In [1]: import numpy as np

In [2]: np.set_printoptions(suppress=True, linewidth=120)

In [3]: M = np.load("case1.npy")

In [4]: M.round(4)
Out[4]: 
array([[ 1.    ,  0.    ,  0.    ,  0.    ,  0.    ,  0.    ,  0.    ,  0.    ,  0.    ,  0.    ,  0.    ,  0.    ,
         0.    ],
       [ 0.    ,  1.    ,  0.    ,  0.    ,  0.    ,  0.    ,  0.    ,  0.    ,  0.    ,  0.    ,  0.    ,  0.    ,
         0.    ],
       [ 0.    ,  0.    ,  0.809 ,  0.    ,  0.    ,  0.    ,  0.    ,  0.    ,  0.    ,  0.5878,  0.    ,  0.    ,
         0.    ],
       [ 0.    ,  0.    ,  0.    ,  1.    ,  0.    ,  0.    ,  0.    ,  0.    ,  0.    ,  0.    ,  0.    ,  0.    ,
         0.    ],
       [ 0.    ,  0.    ,  0.    ,  0.    ,  1.    ,  0.    ,  0.    ,  0.    ,  0.    ,  0.    ,  0.    ,  0.    ,
         0.    ],
       [ 0.    ,  0.    ,  0.    ,  0.    ,  0.    ,  1.    ,  0.    ,  0.    ,  0.    ,  0.    ,  0.    ,  0.    ,
         0.    ],
       [ 0.    ,  0.    ,  0.    ,  0.    ,  0.    ,  0.    ,  1.    ,  0.    ,  0.    ,  0.    ,  0.    ,  0.    ,
         0.    ],
       [ 0.    ,  0.    ,  0.    ,  0.    ,  0.    ,  0.    ,  0.    ,  1.    ,  0.    ,  0.    ,  0.    ,  0.    ,
         0.    ],
       [ 0.    ,  0.    ,  0.    ,  0.    ,  0.    ,  0.    ,  0.    ,  0.    ,  1.    ,  0.    ,  0.    ,  0.    ,
         0.    ],
       [ 0.    ,  0.    , -0.5878,  0.    ,  0.    ,  0.    ,  0.    ,  0.    ,  0.    ,  0.809 ,  0.    ,  0.    ,
         0.    ],
       [ 0.    ,  0.    ,  0.    ,  0.    ,  0.    ,  0.    ,  0.    ,  0.    ,  0.    ,  0.    ,  1.    ,  0.    ,
         0.    ],
       [ 0.    ,  0.    ,  0.    ,  0.    ,  0.    ,  0.    ,  0.    ,  0.    ,  0.    ,  0.    ,  0.    ,  1.    ,
         0.    ],
       [ 0.    ,  0.    ,  0.    ,  0.    ,  0.    ,  0.    ,  0.    ,  0.    ,  0.    ,  0.    ,  0.    ,  0.    ,
         1.    ]])

In [5]: rng = np.random.default_rng(1959)

In [6]: idx = rng.permutation(13)

In [7]: idx
Out[7]: array([10,  0,  4,  6,  8,  1,  9, 12,  2,  7, 11,  5,  3])

In [8]: out = M[idx][:, idx]

In [9]: round(np.trace(out), 4)
Out[9]: np.float64(12.618)

In [10]: np.round(np.diag(out), 4)
Out[10]: array([1.   , 1.   , 1.   , 1.   , 1.   , 1.   , 0.809, 1.   , 0.809, 1.   , 1.   , 1.   , 1.   ])

In [11]: np.round(np.linalg.svd(M, compute_uv=False), 4)
Out[11]: array([1., 1., 1., 1., 1., 1., 1., 1., 1., 1., 1., 1., 1.])

In [12]: np.round(np.linalg.norm(M, axis=0), 4)
Out[12]: array([1., 1., 1., 1., 1., 1., 1., 1., 1., 1., 1., 1., 1.])

In [13]: M[:, 7] @ M[:, 12]
Out[13]: np.float64(0.0)

In [14]: x0 = np.array([-3, 3, 5, 2, -1, 0, -4, -2, -2, -2, 3, 1, -2])

In [15]: 13 - np.linalg.matrix_rank(M - np.eye(13), tol=1e-8)
Out[15]: np.int64(11)

In [16]: [p for p in range(1, 25) if np.allclose(np.linalg.matrix_power(M, p), np.eye(13))]
Out[16]: [10, 20]

In [17]: np.round(np.sort(np.abs(np.degrees(np.angle(np.linalg.eigvals(M))))), 4)
Out[17]: array([ 0.,  0.,  0.,  0.,  0.,  0.,  0.,  0.,  0.,  0.,  0., 36., 36.])

In [18]: round(np.linalg.norm(M, 1), 4), round(float(np.linalg.norm(M, np.inf)), 4)
Out[18]: (np.float64(1.3968), 1.3968)

In [19]: np.round(np.linalg.norm(M[5] - M[11]), 4)
Out[19]: np.float64(1.4142)

In [20]: round(np.linalg.norm(M, 2), 4)
Out[20]: np.float64(1.0)

In [21]: np.round(np.linalg.norm(M, axis=1), 4)
Out[21]: array([1., 1., 1., 1., 1., 1., 1., 1., 1., 1., 1., 1., 1.])

In [22]: round(np.linalg.norm(M[5], 1), 4), round(float(np.linalg.norm(M[5], np.inf)), 4)
Out[22]: (np.float64(1.0), 1.0)

In [23]: M[5] @ M[11]
Out[23]: np.float64(0.0)

In [24]: round(np.linalg.norm(M, "nuc"), 4)
Out[24]: np.float64(13.0)

In [25]: W0 = np.load("sample14.npy")

In [26]: W0.round(4)
Out[26]: 
array([[ 1.    ,  0.    ,  0.    ,  0.    ,  0.    ],
       [ 0.    ,  1.    ,  0.    ,  0.    ,  0.    ],
       [ 0.    ,  0.    ,  1.    ,  0.    ,  0.    ],
       [ 0.    ,  0.    ,  0.    ,  0.9659, -0.2588],
       [ 0.    ,  0.    ,  0.    ,  0.2588,  0.9659]])

In [27]: round(float(np.linalg.det(2 * W0)), 4), round(np.linalg.det(W0), 4)
Out[27]: (32.0, np.float64(1.0))

In [28]: round(np.einsum("ij,ji->", W0, W0), 4)
Out[28]: np.float64(4.7321)

In [29]: round(np.linalg.det(W0[::-1]), 4)
Out[29]: np.float64(1.0)

In [30]: F = np.load("layer10.npy")

In [31]: F
Out[31]: 
array([[ 2, -1, -2, -2, -2, -2],
       [-1,  2, -1, -2, -2, -2],
       [-2, -1,  2, -1, -2, -2],
       [-2, -2, -1,  2, -1, -2],
       [-2, -2, -2, -1,  2, -1],
       [-2, -2, -2, -2, -1,  2]])

In [32]: evals, vecs = np.linalg.eigh(F)

In [33]: x0 = np.array([-1, 0, -2, 1, -2, 2])

In [34]: (np.sign(vecs[:, -1].round(6)) == np.sign(vecs[0, -1].round(6))).astype(int)
Out[34]: array([1, 1, 1, 0, 0, 0])

In [35]: x0 @ F @ x0
Out[35]: np.int64(32)

In [36]: np.round(vecs * np.abs(evals) @ vecs.T, 4)
Out[36]: 
array([[ 4.4017,  1.1676,  0.1902,  0.1902,  0.1676,  0.4017],
       [ 1.1676,  3.9563,  0.9767, -0.0233, -0.0437,  0.1676],
       [ 0.1902,  0.9767,  3.9973,  0.9973, -0.0233,  0.1902],
       [ 0.1902, -0.0233,  0.9973,  3.9973,  0.9767,  0.1902],
       [ 0.1676, -0.0437, -0.0233,  0.9767,  3.9563,  1.1676],
       [ 0.4017,  0.1676,  0.1902,  0.1902,  1.1676,  4.4017]])

In [37]: out = F[0, 0] * F[1:] - np.outer(F[1:, 0], F[0])

In [38]: out
Out[38]: 
array([[ 0,  3, -4, -6, -6, -6],
       [ 0, -4,  0, -6, -8, -8],
       [ 0, -6, -6,  0, -6, -8],
       [ 0, -6, -8, -6,  0, -6],
       [ 0, -6, -8, -8, -6,  0]])

In [39]: np.flatnonzero(~out.round(6).any(axis=1))
Out[39]: array([], dtype=int64)

In [40]: x0 = np.array([1, -1, 3, 1, -1, 3])

In [41]: np.einsum("ij,j->i", F, x0)
Out[41]: array([ -9, -12,   0,  -6, -12,  -1])

In [42]: F @ x0
Out[42]: array([ -9, -12,   0,  -6, -12,  -1])

In [43]: F @ np.eye(6)[3]
Out[43]: array([-2., -2., -1.,  2., -1., -2.])

In [44]: np.linalg.norm(F @ x0) <= np.linalg.norm(F, 2) * np.linalg.norm(x0) + 1e-9
Out[44]: np.True_

In [45]: np.sign((F @ x0).round(6))
Out[45]: array([-1, -1,  0, -1, -1, -1])

In [46]: (F * x0).sum(axis=1)
Out[46]: array([ -9, -12,   0,  -6, -12,  -1])

In [47]: F @ np.ones(6)
Out[47]: array([-7., -6., -6., -6., -6., -7.])

In [48]: idx = rng.permutation(6)

In [49]: out = F[:, idx] * rng.choice([-1, 1], 6)

In [50]: out
Out[50]: 
array([[-2,  1,  2,  2, -2, -2],
       [-2, -2,  1,  2, -2,  1],
       [-2,  1, -2,  1, -2,  2],
       [-1,  2,  1, -2, -2,  2],
       [ 2,  2,  2,  1, -1,  2],
       [-1,  2,  2,  2,  2,  2]])

In [51]: left, _, Vt = np.linalg.svd(F.T @ out)

In [52]: idx
Out[52]: array([4, 1, 2, 3, 5, 0])

In [53]: E = np.loadtxt("out11.csv", delimiter=",")

In [54]: E
Out[54]: 
array([[  1.2,  -2. ,  -0.5,  -2.9,  -0.2,   1.7,   1.1,  -0.6,   0. ,  -1.2,   0.4,   1.7,  -0.9],
       [ -0.1,   1.5,  -1. ,   0.6,   0.7,   1.7,   0.1,   1.1,  -0.9,  -0.1,  -0.5,  -0.8,  -0.7],
       [  2. ,  -2.2,   1.8,  -2.5,   1.1,   1.2,   0.2,  -0.8,   1. ,  -0.4,  -0.8,   0.3,  -0.2],
       [  2.4,   0.9,   0.3,   1.7,   0.3,   0.6,  -0.8,   1.3,   0.8,   0.6,   1.7,  -1.7,  -1.3],
       [  0.3,  -0.7,  -0.1,  -1.9,   0.9,   0.3,   0.8,   0.8,   1.3,   0.9,  -0.9,  -1.2,  -1.9],
       [ -1.4,  -2. ,   0.1,  -0.3,  -1. ,  -1. ,  -0.2,  -1.3,   0.3,   1.4,  -2.1,   0.3,   1.8],
       [  0.8,  -1.7,  -1.8,  -1.4,  -1.8,  -0.8,   0.4,   1.3,  -1.3,   1.6,   0. ,  -0.8,  -1.4],
       [ -0.1,  -2. ,   2.4,   1.1,  -0.6,  -0.3,   1.3,   1. ,   1. ,   1.5,   0.8,  -0.6,  -0.1],
       [ -0.1,   0.2,   0.3,   0.1,   0.1,   1.3,  -0.6,  -1.4,  -1. ,   0.7,  -0.1,   1.6,   0.4],
       [  0.3,   1.4,   2.9,  -0.6,  -1.1,   0.8,   0.2,   1.1,   0.2,  -1.1,  -2.3,   0.3,  -0.7],
       [  0.3,  -1.8,   1.8,  -1.1,  -2. ,   0. ,  -2.1,  -1. ,   1.2,  -0.3,  -0.3,   1.2,  -0.5],
       [ -0.3,   0.3,  -1. ,   0.5,  -0.5,   0.2,  -1.1,  -0.6,   0.4,   0.8,   0.5,   0.8,   1.4],
       [ -1.7,  -1.4,   0. ,   0. ,  -1.1,  -0.1,   0.8,   1.3,   0.6,  -0.4,  -1.3,  -1. ,  -0.4],
       [ -0.3,   0.9,   1.6,  -0.5,   0.2,  -0.7,  -0.7,  -1.5,   0.8,   0.9,  -0.8,   0. ,   0.3],
       [  0.5,   1.5,   1.8,  -0.2,  -1.9,  -0.7,  -0.7,   1.1,   0.1,  -0.4,   0. ,  -0.5,  -0.3],
       [ -0.2,   1.4,  -0.3,  -0.2,   0. ,  -0.2,  -0.5,  -1. ,  -0.2,  -1.9,  -0.7,   1.5,  -0.6],
       [  1.3,   1.2,  -0.4,   0.6,  -0.3,  -0.5,   0.3,   0.5,  -2. ,   0.8,  -0.9,  -0.2,   0. ],
       [  2. ,   8. ,  12. ,   8. , -16. ,  -6. ,   7. ,  -8. , -12. ,  -3. ,  13. ,   1. ,   3. ],
       [ -0.1,   1.8,   1. ,   2.2,   1. ,  -1.2,  -0.1,  -1.2,   0.6,  -1. ,  -0.4,   0.2,   0.1],
       [  0.2,   0.9,  -0.1,   0.1,   0.7,  -0.6,  -1. ,   2.1,   0.8,  -0.5,  -0.1,   0.4,   1.8],
       [  0.3,  -0.8,  -1. ,   0.6,   0.4,  -0.1,  -1.1,   0.8,   1.1,   0.9,   0.2,  -1.4,   1. ],
       [ -1.5,  -0.2,   2. ,  -1.2,  -1. ,  -2.4,   0.2,   0.1,  -1.3,   2.2,   0.2,   0.8,   1. ],
       [ -0.9,   0.7,  -0.6,   0.2,  -0.3,   0.4,   0.8,  -0.5,   0.1,   0.2,  -0.6,  -0.4,   1.9],
       [  0.3,   1.3,  -0.7,  -0.4,  -0.4,   1. ,   0.5,   0.1,  -0.5,  -1.1,  -0.5,  -0.9,  -1.5],
       [  0.4,   0.6,  -1.1,   0.1,  -0.5,  -0.9,   0.3,  -1.7,  -1.2,   0.3,   0.4,   2.2,  -0.2],
       [ -0.9,  -1.1,   0.4,   0.3,  -1.3,   0.3,   2.3,  -1.4,  -1.5,  -0.9,  -2.4,  -1.2,  -1.6],
       [ -1.9,   1.4,   0.3,   0.3,  -0.2,   0.1,   0.5,  -1.8,  -1.2,  -0.9,  -1. ,  -0.3,  -1. ]])

In [55]: G = np.cov(E, rowvar=False)

In [56]: np.argsort(-E.std(axis=0).round(6), kind="stable")
Out[56]: array([ 4, 10,  2,  8,  1,  3,  7,  6,  5, 12,  9,  0, 11])

In [57]: np.argwhere(np.triu(np.abs(np.corrcoef(E.T)) > 0.8, 1))
Out[57]: 
array([[ 1,  3],
       [ 2,  4],
       [ 2, 10],
       [ 4,  6],
       [ 4,  8],
       [ 4, 10],
       [ 6,  8],
       [ 8, 10]])

In [58]: W = np.array([[0, 0, 2, 0],
    ...:     [1, 2, 2, 2],
    ...:     [0, 1, 2, 0],
    ...:     [0, 0, 0, 1],
    ...:     [2, 0, 0, 2],
    ...:     [2, 2, 2, 0],
    ...:     [1, 1, 0, 0],
    ...:     [0, 1, 1, 1],
    ...:     [0, 0, 2, 2],
    ...:     [0, 1, 0, 2],
    ...:     [1, 0, 2, 1],
    ...:     [0, 0, 1, 1],
    ...:     [2, 2, 0, 2]])

In [59]: c = np.array([-1, -1, 3, 3])

In [60]: act = np.maximum(E @ W + c, 0)

In [61]: np.linalg.matrix_rank(act)
Out[61]: np.int64(4)

In [62]: C = np.array([[2, 2], [1, 5], [5, 5], [5, 2]])

In [63]: (act @ C).round(6).argmax(axis=1)
Out[63]: array([0, 1, 0, 0, 0, 0, 0, 0, 0, 1, 0, 0, 0, 0, 1, 0, 0, 1, 0, 0, 0, 0, 0, 0, 0, 0, 0])

In [64]: feats = np.load("arr.npy")

In [65]: feats
Out[65]: 
array([[-3,  0,  0,  0,  0,  1,  0, -2,  0,  0,  0,  0,  0],
       [ 0,  2,  0,  0,  2,  0,  1,  0,  0,  0,  0,  0, -2],
       [ 2,  0, -3,  0,  0, -2,  0,  3,  0,  0,  0,  0,  0],
       [ 0,  0,  0, -1,  0,  0,  0,  0, -2,  0, -2, -3,  0],
       [ 0,  1,  0,  0,  2,  0,  3,  0,  0,  0,  0,  0,  1],
       [-3,  0, -1,  0,  0, -3,  0,  2,  0,  0,  0,  0,  0],
       [ 0,  3,  0,  0,  0,  0, -1,  0,  0,  0,  0,  0,  0],
       [-2,  0, -1,  0,  0,  3,  0,  2,  0,  0,  0,  0,  0],
       [ 0,  0,  0, -3,  0,  0,  0,  0,  2,  3, -2,  2,  0],
       [ 0,  0,  0,  1,  0,  0,  0,  0, -3,  3,  1,  0,  0],
       [ 0,  0,  0, -3,  0,  0,  0,  0, -2,  2,  1, -1,  0],
       [ 0,  0,  0, -1,  0,  0,  0,  0, -1,  1,  1, -2,  0],
       [ 0, -1,  0,  0, -2,  0, -3,  0,  0,  0,  0,  0,  2]])

In [66]: np.round(np.sort(np.linalg.eigvals(feats).real), 4)
Out[66]: 
array([-4.6778, -4.1203, -3.1401, -3.1401, -1.5638, -0.7732, -0.7732,  1.2269,  2.4563,  3.3927,  3.3927,  3.4005,
        5.3195])
